$ python -q
>>> import numpy as np
>>> np.set_printoptions(precision=3, suppress=True, linewidth=160)
>>> tidy = lambda a: np.round(a, 3) + 0
>>> F = np.array([[1, -3, 1, -3], [-4, 1, -4, 1], [1, -3, 1, -3], [-4, 1, -4, 1]])
>>> Uu, s, Vh = np.linalg.svd(F)
>>> evecs = Vh[:(s > 1e-8).sum()]
>>> rng = np.random.default_rng(227882)
>>> vec = F[2] + -1 * F[0] + rng.integers(2) * np.eye(4)[3]
>>> vec
array([0., 0., 0., 1.])
>>> np.linalg.matrix_rank(np.vstack([F, vec]))
np.int64(3)
>>> np.allclose(evecs.T @ evecs @ vec, vec)
False
>>> tidy(np.diag(evecs.T @ evecs))
array([0.5, 0.5, 0.5, 0.5])
>>> tidy(np.linalg.norm(vec - evecs.T @ evecs @ vec))
np.float64(0.707)
>>> E = np.array([[0, 1, 0, 2, 0, 2],
...     [2, 1, 1, 2, 0, 1],
...     [1, 0, 2, 2, 1, 2],
...     [1, 1, 1, 0, 0, 0],
...     [1, 0, 1, 1, 0, 0],
...     [0, 0, 2, 0, 2, 1]])
>>> q, Rm = np.linalg.qr(E)
>>> np.allclose(Rm.T @ Rm, E.T @ E)
True
>>> tidy(np.abs(np.diag(Rm)))
array([2.646, 1.309, 2.38 , 2.259, 0.581, 0.462])
>>> np.trace(q @ q.T)
np.float64(6.0)
>>> q.shape, Rm.shape
((6, 6), (6, 6))
>>> E.sum(axis=0)
array([5, 3, 7, 7, 3, 6])
>>> tidy(np.linalg.norm(E))
np.float64(7.0)
>>> np.diff(E, axis=0)
array([[ 2,  0,  1,  0,  0, -1],
       [-1, -1,  1,  0,  1,  1],
       [ 0,  1, -1, -2, -1, -2],
       [ 0, -1,  0,  1,  0,  0],
       [-1,  0,  1, -1,  2,  1]])
>>> tidy(E.mean(axis=0))
array([0.833, 0.5  , 1.167, 1.167, 0.5  , 1.   ])
>>> vec = np.array([1, -4, -1, -2, 2, 2])
>>> y = E @ vec
>>> y
array([-4, -5,  1, -4, -2,  4])
>>> tidy(np.linalg.solve(E, 2 * y))
array([ 2., -8., -2., -4.,  4.,  4.])
>>> feats = np.load("x.npy")
>>> feats
array([[ 1.438,  0.8  ,  0.2  ,  0.9  ],
       [-3.358,  0.   ,  0.6  , -1.7  ],
       [-0.327,  1.   , -1.   , -0.3  ],
       [-1.392,  0.5  ,  0.1  , -0.9  ],
       [ 0.139,  0.6  ,  1.3  ,  0.1  ],
       [-2.293, -0.6  ,  0.5  , -1.   ],
       [ 3.489, -0.1  ,  0.   ,  1.7  ],
       [-1.069,  0.6  , -1.6  , -0.4  ],
       [ 0.196,  2.1  ,  0.4  , -0.1  ],
       [ 0.875,  0.9  ,  1.6  ,  0.4  ],
       [-3.088,  0.   ,  1.8  , -1.7  ],
       [-4.242,  0.4  ,  0.2  , -2.1  ],
       [ 2.65 ,  0.2  , -0.4  ,  1.3  ],
       [ 0.886,  0.   ,  0.1  ,  0.5  ],
       [ 2.113, -0.3  , -1.4  ,  1.   ],
       [ 0.779, -0.2  ,  0.6  ,  0.5  ],
       [-4.357, -0.2  , -1.6  , -2.2  ]])
>>> d = np.linalg.norm(feats[:, None] - feats[None], axis=-1)
>>> d[14].round(6).argsort(kind="stable")[:4]
array([14, 12, 13,  0])
>>> d.shape
(17, 17)
>>> np.unravel_index(d.round(6).argmax(), d.shape)
(np.int64(6), np.int64(16))
>>> (d + 1e9 * np.eye(17)).round(6).argmin(axis=1)
array([13, 11,  7,  5,  9,  1, 12,  2,  4,  4,  1,  1,  6, 15, 12, 13, 11])
>>> tidy(np.poly(F))
array([  1.,  -4., -44.,   0.,   0.])
>>> tidy(np.linalg.eigvals(F).sum().real)
np.float64(4.0)
>>> tidy(np.linalg.det(F.T))
np.float64(0.0)
>>> np.einsum("ii->", F)
np.int64(4)
>>> np.einsum("ij,ji->", F, F)
np.int64(104)
>>> np.kron(np.eye(2, dtype=int), F)
array([[ 1, -3,  1, -3,  0,  0,  0,  0],
       [-4,  1, -4,  1,  0,  0,  0,  0],
       [ 1, -3,  1, -3,  0,  0,  0,  0],
       [-4,  1, -4,  1,  0,  0,  0,  0],
       [ 0,  0,  0,  0,  1, -3,  1, -3],
       [ 0,  0,  0,  0, -4,  1, -4,  1],
       [ 0,  0,  0,  0,  1, -3,  1, -3],
       [ 0,  0,  0,  0, -4,  1, -4,  1]])
>>> tidy(np.linalg.eigvals(F))
array([ 8.928, -4.928,  0.   ,  0.   ])
>>> cov = feats.T @ feats
>>> np.allclose(cov, cov.T)
True
>>> tidy(np.diag(cov))
array([94.179,  8.57 , 16.96 , 24.16 ])
>>> M = np.diag(np.array([1, 0, 1, 2, 2]))
>>> M
array([[1, 0, 0, 0, 0],
       [0, 0, 0, 0, 0],
       [0, 0, 1, 0, 0],
       [0, 0, 0, 2, 0],
       [0, 0, 0, 0, 2]])
>>> np.flatnonzero(np.linalg.matrix_power((M != 0) + (M.T != 0) + np.eye(5), 5)[1])
array([1])
>>> (M != 0).astype(int)
array([[1, 0, 0, 0, 0],
       [0, 0, 0, 0, 0],
       [0, 0, 1, 0, 0],
       [0, 0, 0, 1, 0],
       [0, 0, 0, 0, 1]])
>>> Uu, s, Vh = np.linalg.svd(M)
>>> evecs = Vh[:(s > 1e-8).sum()]
>>> vec = M[1] + 4 * M[0] + rng.integers(2) * np.eye(5)[1]
>>> vec
array([4., 1., 0., 0., 0.])
>>> evecs.T @ evecs
array([[1., 0., 0., 0., 0.],
       [0., 0., 0., 0., 0.],
       [0., 0., 1., 0., 0.],
       [0., 0., 0., 1., 0.],
       [0., 0., 0., 0., 1.]])
>>> tidy(np.linalg.norm(vec - evecs.T @ evecs @ vec))
np.float64(1.0)
>>> np.diag(evecs.T @ evecs)
array([1., 0., 1., 1., 1.])
>>> np.allclose(evecs.T @ evecs @ vec, vec)
False
>>> np.unique(M.round(6), axis=0).shape
(5, 5)
>>> np.abs(np.diag(np.linalg.qr(M)[1])) > 1e-9
array([ True, False,  True,  True,  True])
>>> np.allclose(M[:-1].T @ np.linalg.lstsq(M[:-1].T, M[-1])[0], M[-1])
False
>>> np.argsort(-np.linalg.norm(M, axis=0).round(6), kind="stable")[:3]
array([3, 4, 0])
>>> tidy(np.linalg.norm(M, 2) / np.linalg.norm(M))
np.float64(0.632)
>>> J = np.array([[3, 3, 2, 3, 3, 3],
...     [1, 0, 0, 0, 3, 3],
...     [1, 1, 3, 0, 0, 1],
...     [3, 0, 2, 1, 3, 2]])
>>> J
array([[3, 3, 2, 3, 3, 3],
       [1, 0, 0, 0, 3, 3],
       [1, 1, 3, 0, 0, 1],
       [3, 0, 2, 1, 3, 2]])
>>> Y = np.array([[0, 2, 1], [3, 1, 0], [3, 0, 1], [0, 2, 2], [0, 2, 0], [1, 1, 3]])
>>> np.einsum("ij,ij->i", J, J)
array([49, 19, 12, 27])
>>> np.vstack([J, Y.T]).shape
(7, 6)
>>> np.einsum("ik,kj->ij", J, Y)
array([[18, 24, 20],
       [ 3, 11, 10],
       [13,  4,  7],
       [ 8, 16, 13]])
>>> vec = np.array([-2, 1, -1, 2, 3, 2])
>>> (J @ vec).argmax()
np.int64(0)
>>> np.linalg.norm(J @ vec) <= np.linalg.norm(J, 2) * np.linalg.norm(vec) + 1e-9
np.True_
>>> J @ vec
array([16, 13, -2,  7])
>>> np.sign((J @ vec).round(6))
array([ 1,  1, -1,  1])
>>> t3 = np.stack([J, -2 * J, J[::-1]])
>>> np.linalg.matrix_rank(t3.reshape(3, -1))
np.int64(2)
>>> def softmax(z):
...     e = np.exp(z - z.max(axis=-1, keepdims=True))
...     return e / e.sum(axis=-1, keepdims=True)
... 
>>> tidy(softmax(10 * J[1]))
array([0. , 0. , 0. , 0. , 0.5, 0.5])
>>> tidy(softmax(J[1]))
array([0.059, 0.022, 0.022, 0.022, 0.438, 0.438])
>>> scores = J @ J.T / np.sqrt(6)
>>> tidy(softmax(scores)[1] @ J)
array([2.49 , 1.728, 1.492, 1.897, 2.998, 2.83 ])
>>> softmax(scores).round(6).argmax(axis=1)
array([0, 0, 0, 0])
>>> tidy(softmax(scores + np.triu(np.full(scores.shape, -np.inf), 1)))
array([[1.   , 0.   , 0.   , 0.   ],
       [0.693, 0.307, 0.   , 0.   ],
       [0.766, 0.009, 0.225, 0.   ],
       [0.833, 0.004, 0.   , 0.163]])
>>> W0 = np.eye(4, dtype=int)[rng.permutation(4)] * np.array([1, 1, -2, -2])
>>> W0
array([[ 0,  1,  0,  0],
       [ 0,  0, -2,  0],
       [ 0,  0,  0, -2],
       [ 1,  0,  0,  0]])
>>> rank = np.linalg.matrix_rank(M)
>>> rank
np.int64(4)
>>> N = np.linalg.svd(M)[2][rank:].T
>>> [int(np.linalg.matrix_rank(np.delete(M, i, axis=0))) for i in range(5)]
[3, 4, 3, 3, 3]
>>> N.shape
(5, 1)
>>> [int(np.linalg.matrix_rank(M[:i])) for i in range(1, len(M) + 1)]
[1, 1, 2, 3, 4]
>>> K = np.load("test6.npy")
>>> K
array([[ 1,  0,  0,  0],
       [ 0,  1,  0,  0],
       [ 0,  0,  2,  0],
       [ 0,  0,  0, -1]])
>>> tidy(np.linalg.norm(J, "nuc"))
np.float64(16.681)
>>> tidy(np.linalg.norm(J[3], 1)), tidy(np.linalg.norm(J[3], np.inf))
(np.float64(11.0), np.float64(3.0))
>>> tidy(np.linalg.norm(J, axis=1))
array([7.   , 4.359, 3.464, 5.196])
>>> [int(np.linalg.matrix_rank(np.linalg.matrix_power(K, p))) for p in range(1, 5)]
[4, 4, 4, 4]
>>> K @ K
array([[1, 0, 0, 0],
       [0, 1, 0, 0],
       [0, 0, 4, 0],
       [0, 0, 0, 1]])
>>> tidy(np.sort(np.linalg.eigvals(K).real))
array([-1.,  1.,  1.,  2.])
>>> np.flatnonzero(np.linalg.matrix_power((K != 0) + (K.T != 0) + np.eye(4), 4)[3])
array([3])
>>> tidy(np.linalg.norm(K[3] - K[0]))
np.float64(1.414)
>>> mat = np.load("w.npy")
>>> mat
array([[-1, -2, -2,  2],
       [-3,  3, -3,  2],
       [-1, -2,  2,  1],
       [-1,  1,  0, -1],
       [ 3,  2,  0, -1]])
>>> W = np.array([[1, 3, 2, 1], [2, 3, 1, 0], [2, 0, 0, 2], [1, 3, 1, 3]])
>>> coef = np.array([-2, -4, 9, 2])
>>> H = np.maximum(mat @ W + coef, 0)
>>> (H > 0).mean(axis=0)
array([0.2, 0.4, 1. , 0.6])
>>> np.linalg.matrix_rank(H)
np.int64(4)
>>> C = np.array([[2, 0], [0, 1], [-2, 0], [-3, 0]])
>>> W @ C
array([[-5,  3],
       [ 2,  3],
       [-2,  0],
       [-9,  3]])
>>> (H @ C).round(6).argmax(axis=1)
array([1, 1, 1, 1, 1])
>>> ev, evecs = np.linalg.eigh(K)
>>> vec = np.array([2, -2, 1, 2])
>>> evecs * np.abs(ev) @ evecs.T
array([[1., 0., 0., 0.],
       [0., 1., 0., 0.],
       [0., 0., 2., 0.],
       [0., 0., 0., 1.]])
>>> evecs * np.maximum(ev, 0) @ evecs.T
array([[1., 0., 0., 0.],
       [0., 1., 0., 0.],
       [0., 0., 2., 0.],
       [0., 0., 0., 0.]])
>>> (np.sign(evecs[:, -1].round(6)) == np.sign(evecs[0, -1].round(6))).astype(int)
array([1, 1, 0, 1])
>>> tidy(vec @ K @ vec / (vec @ vec)), ev[0], ev[-1]
(np.float64(0.462), np.float64(-1.0), np.float64(2.0))
>>> P = mat @ np.linalg.solve(mat.T @ mat, mat.T)
>>> tidy(np.diag(P))
array([0.835, 1.   , 0.856, 0.532, 0.778])
>>> lab = rng.permutation(4)
>>> Y = mat[:, lab] * rng.choice([-1, 1], 4)
>>> Y
array([[ 2,  2, -1,  2],
       [-3,  2, -3,  3],
       [ 2,  1, -1, -2],
       [-1, -1, -1,  0],
       [-2, -1,  3,  0]])
>>> Uu, _, Vh = np.linalg.svd(mat.T @ Y)
>>> tidy(np.linalg.lstsq(mat, Y)[0])
array([[ 0.,  0.,  1.,  0.],
       [-1.,  0.,  0.,  0.],
       [ 0.,  0.,  0., -1.],
       [ 0.,  1.,  0.,  0.]])
>>> tidy(Uu @ Vh)
array([[ 0.,  0.,  1.,  0.],
       [-1.,  0.,  0.,  0.],
       [ 0.,  0.,  0., -1.],
       [ 0.,  1.,  0.,  0.]])
